% ipython --no-banner

In [1]: import numpy as np

In [2]: np.set_printoptions(precision=4, suppress=True, linewidth=140, floatmode="fixed")

In [3]: m1 = np.tanh(np.array([[-1.0, 1.0],
   ...:     [-0.6, 0.1],
   ...:     [-0.6, 0.3],
   ...:     [0.6, -0.6],
   ...:     [-1.6, 0.8],
   ...:     [-0.6, 1.3],
   ...:     [-1.9, -0.5],
   ...:     [1.6, -0.7],
   ...:     [-0.6, 0.4],
   ...:     [0.9, -0.2],
   ...:     [0.0, 0.4],
   ...:     [0.1, -0.7],
   ...:     [0.7, -0.4],
   ...:     [-0.8, 1.6],
   ...:     [-0.6, 0.2],
   ...:     [0.6, -0.7],
   ...:     [-0.8, -0.6],
   ...:     [-0.4, -0.4],
   ...:     [0.7, 0.3],
   ...:     [-0.5, 1.3],
   ...:     [0.8, 1.8],
   ...:     [-0.6, 0.5],
   ...:     [0.3, 1.2]]) @ np.array([[1.4, 0.7, 0.3], [-0.5, 0.9, -1.3]]))

In [4]: m1
Out[4]: 
array([[-0.9562,  0.1974, -0.9217],
       [-0.7114, -0.3185, -0.3004],
       [-0.7574, -0.1489, -0.5154],
       [ 0.8144, -0.1194,  0.7443],
       [-0.9899, -0.3799, -0.9087],
       [-0.9033,  0.6351, -0.9536],
       [-0.9840, -0.9447,  0.0798],
       [ 0.9888,  0.4542,  0.8832],
       [-0.7779, -0.0599, -0.6044],
       [ 0.8764,  0.4219,  0.4854],
       [-0.1974,  0.3452, -0.4777],
       [ 0.4542, -0.5080,  0.7352],
       [ 0.8275,  0.1293,  0.6231],
       [-0.9579,  0.7064, -0.9809],
       [-0.7352, -0.2355, -0.4136],
       [ 0.8306, -0.2070,  0.7969],
       [-0.6751, -0.8005,  0.4930],
       [-0.3452, -0.5649,  0.3799],
       [ 0.6805,  0.6411, -0.1781],
       [-0.8741,  0.6751, -0.9508],
       [ 0.2165,  0.9748, -0.9705],
       [-0.7969,  0.0300, -0.6805],
       [-0.1781,  0.8591, -0.8996]])

In [5]: Ac = m1 - m1.mean(axis=0)

In [6]: V = np.linalg.svd(Ac)[2][:2]

In [7]: A2 = Ac - Ac @ V.T @ V

In [8]: print((Ac @ V.T).std(axis=0))
[0.9233 0.6253]

In [9]: print(A2.std(axis=0))
[0.0725 0.0777 0.0879]

In [10]: np.diag(V.T @ V)
Out[10]: array([0.7239, 0.6826, 0.5935])

In [11]: print(np.round(np.linalg.norm(A2) / np.linalg.norm(Ac), 4))
0.1227
